$ ipython --no-banner

In [1]: import numpy as np

In [2]: np.set_printoptions(precision=1, suppress=True, linewidth=120)

In [3]: rd = lambda a: np.round(a, 1) + 0

In [4]: W0 = np.load("block15.npy")

In [5]: W0
Out[5]: 
array([[  8.,   9., -15.,  -9.,  -6.],
       [  9.,   8., -15.,  -9.,  -6.],
       [-15., -15.,  24.,  15.,  10.],
       [ -9.,  -9.,  15.,   8.,   6.],
       [ -6.,  -6.,  10.,   6.,   3.]])

In [6]: # equal to its transpose

In [7]: rd(np.linalg.matrix_power(W0, 3))
Out[7]: 
array([[ 26738.,  26739., -44565., -26739., -17826.],
       [ 26739.,  26738., -44565., -26739., -17826.],
       [-44565., -44565.,  74274.,  44565.,  29710.],
       [-26739., -26739.,  44565.,  26738.,  17826.],
       [-17826., -17826.,  29710.,  17826.,  11883.]])

In [8]: (W0 + W0.T) / 2
Out[8]: 
array([[  8.,   9., -15.,  -9.,  -6.],
       [  9.,   8., -15.,  -9.,  -6.],
       [-15., -15.,  24.,  15.,  10.],
       [ -9.,  -9.,  15.,   8.,   6.],
       [ -6.,  -6.,  10.,   6.,   3.]])

In [9]: rd(np.abs(np.linalg.eigvals(W0)).max())
Out[9]: np.float64(55.0)

In [10]: np.allclose(W0 @ W0.T, W0.T @ W0)
Out[10]: True

In [11]: W0 @ W0
Out[11]: 
array([[ 487.,  486., -810., -486., -324.],
       [ 486.,  487., -810., -486., -324.],
       [-810., -810., 1351.,  810.,  540.],
       [-486., -486.,  810.,  487.,  324.],
       [-324., -324.,  540.,  324.,  217.]])

In [12]: rd(np.linalg.norm(W0[4] - W0[3]))
Out[12]: np.float64(7.5)

In [13]: np.linalg.norm(W0, axis=1).argmax()
Out[13]: np.int64(2)

In [14]: rd(np.linalg.norm(W0[4], 1)), rd(np.linalg.norm(W0[4], np.inf))
Out[14]: (np.float64(31.0), np.float64(10.0))

In [15]: rd(np.linalg.norm(W0, "nuc"))
Out[15]: np.float64(59.0)

In [16]: rd(np.linalg.norm(W0, 1)), rd(np.linalg.norm(W0, np.inf))
Out[16]: (np.float64(79.0), np.float64(79.0))

In [17]: rd(np.linalg.norm(W0, 2))
Out[17]: np.float64(55.0)

In [18]: W0[4] @ W0[3]
Out[18]: np.float64(324.0)

In [19]: rd(np.linalg.norm(W0, axis=0))
Out[19]: array([22.1, 22.1, 36.8, 22.1, 14.7])

In [20]: left, sigma, Vt = np.linalg.svd(W0)

In [21]: np.argmax(sigma[:-1] / (sigma[1:] + 1e-6)) + 1
Out[21]: np.int64(1)

In [22]: rd(sigma)
Out[22]: array([55.,  1.,  1.,  1.,  1.])

In [23]: other = left[:, :1] @ np.diag(sigma[:1]) @ Vt[:1]

In [24]: rd(other)
Out[24]: 
array([[  8.8,   8.8, -14.7,  -8.8,  -5.9],
       [  8.8,   8.8, -14.7,  -8.8,  -5.9],
       [-14.7, -14.7,  24.6,  14.7,   9.8],
       [ -8.8,  -8.8,  14.7,   8.8,   5.9],
       [ -5.9,  -5.9,   9.8,   5.9,   3.9]])

In [25]: rd(np.linalg.norm(W0 - other, 2)), rd(sigma[1])
Out[25]: (np.float64(1.0), np.float64(1.0))

In [26]: rd(np.linalg.norm(W0 - other) / np.linalg.norm(W0))
Out[26]: np.float64(0.0)

In [27]: np.linalg.matrix_rank(W0, rtol=0.05)
Out[27]: np.int64(1)

In [28]: arr = np.loadtxt("mat.csv", delimiter=",")

In [29]: arr
Out[29]: 
array([[-1.1, -5.1,  1.7,  0.5],
       [ 7.7,  0.3, -0.8, -5.5],
       [ 3.5, -2.5, -0.2, -5.7],
       [-1.1,  2.4, -1.9, -1.9],
       [-4. ,  2.7, -1. ,  3.3],
       [-2. , -3.1,  1.9,  2.1],
       [-4.1, -3.6,  1.6,  1.8],
       [-6.2,  2. ,  0.3,  6.5],
       [ 0.8, -1. , -0.1, -4.5],
       [-3.3,  5.2, -2.3,  3.2],
       [ 0.7, -0.2,  1.2,  3.1],
       [10. , -3.3,  1.3, -6.5],
       [ 1.5, -6.5,  3.4, -1.5],
       [-3. , -1. ,  0.8,  2.9],
       [-1.9,  1.7, -0.6,  0.9],
       [ 4. ,  1.8, -1.1, -3.6]])

In [30]: labels = arr[:, 0] > np.median(arr[:, 0])

In [31]: u = arr[labels].mean(axis=0) - arr[~labels].mean(axis=0)

In [32]: labels.astype(int)
Out[32]: array([0, 1, 1, 0, 0, 0, 0, 0, 1, 0, 1, 1, 1, 0, 0, 1])

In [33]: np.argsort(-np.abs(u).round(6), kind="stable")
Out[33]: array([0, 3, 1, 2])
